>>> import numpy as np
>>> np.set_printoptions(precision=3, suppress=True, linewidth=140)
>>> E = np.load("m.npy")
>>> E
array([[ 0.,  3.,  5.,  2.,  0.],
       [ 3.,  3.,  3.,  4., -3.],
       [ 5.,  3.,  3.,  2., -3.],
       [ 2.,  5.,  4.,  3.,  2.],
       [ 0.,  0.,  0.,  0.,  8.]])
>>> rng = np.random.default_rng(50675)
>>> idx = rng.permutation(5)
>>> idx
array([4, 3, 0, 2, 1])
>>> out = E[idx][:, idx]
>>> np.trace(out)
np.float64(17.0)
>>> out
array([[ 8.,  0.,  0.,  0.,  0.],
       [ 2.,  3.,  2.,  4.,  5.],
       [ 0.,  2.,  0.,  5.,  3.],
       [-3.,  2.,  5.,  3.,  3.],
       [-3.,  4.,  3.,  3.,  3.]])
>>> np.sort(np.abs(np.linalg.eigvals(out)))
array([ 1.424,  1.627,  3.775,  8.   , 12.573])
>>> np.round(np.linalg.det(out), 3), round(float(np.linalg.det(E[idx])), 3)
(np.float64(880.0), 880.0)
>>> hat = np.triu(np.array([[2, 0, 1, -2, 0],
...     [1, 0, 2, 1, 1],
...     [2, -1, -1, 0, 2],
...     [1, 2, -2, 2, 1],
...     [-1, 2, 1, -1, 0]]), 1) + np.eye(5)
>>> out = hat @ E @ np.linalg.inv(hat)
>>> out
array([[  1.,  -4.,   7.,   4., -21.],
       [ 15.,  14., -30.,  27.,  20.],
       [  5.,   3.,  -8.,   9.,  17.],
       [  2.,   5.,  -8.,   2.,  19.],
       [  0.,   0.,   0.,   0.,   8.]])
>>> hat @ E - E @ hat
array([[  1.,  -7., -11.,  -7., -22.],
       [ 12.,  11.,   1.,  10.,  -9.],
       [  0.,   0., -11.,   7.,   5.],
       [  0.,   0., -12.,  -1.,  -8.],
       [  0.,   0.,   0.,   0.,   0.]])
>>> np.poly(out)
array([   1.,  -17.,   24.,  414., -130., -880.])
>>> ev, vecs = np.linalg.eig(E)
>>> np.sort(np.linalg.eigvals(E @ E))
array([  2.029,   2.647,  14.252,  64.   , 158.072])
>>> np.sort(np.linalg.eigvals(E.T))
array([-3.775, -1.424,  1.627,  8.   , 12.573])
>>> np.sort(np.linalg.eigvals(np.linalg.inv(E)))
array([-0.702, -0.265,  0.08 ,  0.125,  0.615])
>>> ev
array([12.573,  1.627, -3.775, -1.424,  8.   ])
>>> round(float(np.prod(ev)), 3)
880.0
>>> M = np.loadtxt("test9.csv", delimiter=",")
>>> M
array([[ 3.,  3.,  3.,  3.,  3.,  3.,  3.],
       [ 3.,  6.,  6.,  6.,  6.,  6.,  6.],
       [ 3.,  6.,  9.,  9.,  9.,  9.,  9.],
       [ 3.,  6.,  9., 12., 12., 12., 12.],
       [ 3.,  6.,  9., 12., 15., 15., 15.],
       [ 3.,  6.,  9., 12., 15., 18., 18.],
       [ 3.,  6.,  9., 12., 15., 18., 21.]])
>>> # equal to its transpose
>>> O, r_ = np.linalg.qr(M)
>>> np.round(O.T @ O, 3) + 0
array([[1., 0., 0., 0., 0., 0., 0.],
       [0., 1., 0., 0., 0., 0., 0.],
       [0., 0., 1., 0., 0., 0., 0.],
       [0., 0., 0., 1., 0., 0., 0.],
       [0., 0., 0., 0., 1., 0., 0.],
       [0., 0., 0., 0., 0., 1., 0.],
       [0., 0., 0., 0., 0., 0., 1.]])
>>> O.round(3) + 0
array([[-0.378,  0.926,  0.   ,  0.   ,  0.   ,  0.   ,  0.   ],
       [-0.378, -0.154,  0.913,  0.   ,  0.   ,  0.   ,  0.   ],
       [-0.378, -0.154, -0.183,  0.894,  0.   ,  0.   ,  0.   ],
       [-0.378, -0.154, -0.183, -0.224,  0.866,  0.   ,  0.   ],
       [-0.378, -0.154, -0.183, -0.224, -0.289,  0.816,  0.   ],
       [-0.378, -0.154, -0.183, -0.224, -0.289, -0.408, -0.707],
       [-0.378, -0.154, -0.183, -0.224, -0.289, -0.408,  0.707]])
>>> O.shape, r_.shape
((7, 7), (7, 7))
>>> m1 = np.loadtxt("sample13.csv", delimiter=",")
>>> m1
array([[-9.,  1.,  3.],
       [ 1., 10.,  1.],
       [ 0.,  2., 21.]])
>>> O = m1.astype(float).copy()
>>> for j in range(3):
...     O[:, j] -= O[:, :j] @ (O[:, :j].T @ O[:, j])
...     O[:, j] /= np.linalg.norm(O[:, j])
... 
>>> np.round(O.T @ m1, 3) + 0
array([[ 9.055,  0.11 , -2.871],
       [ 0.   , 10.246,  5.399],
       [ 0.   ,  0.   , 20.337]])
>>> np.round(O.T @ O, 3) + 0
array([[1., 0., 0.],
       [0., 1., 0.],
       [0., 0., 1.]])
>>> O
array([[-0.994,  0.108, -0.022],
       [ 0.11 ,  0.975, -0.194],
       [ 0.   ,  0.195,  0.981]])
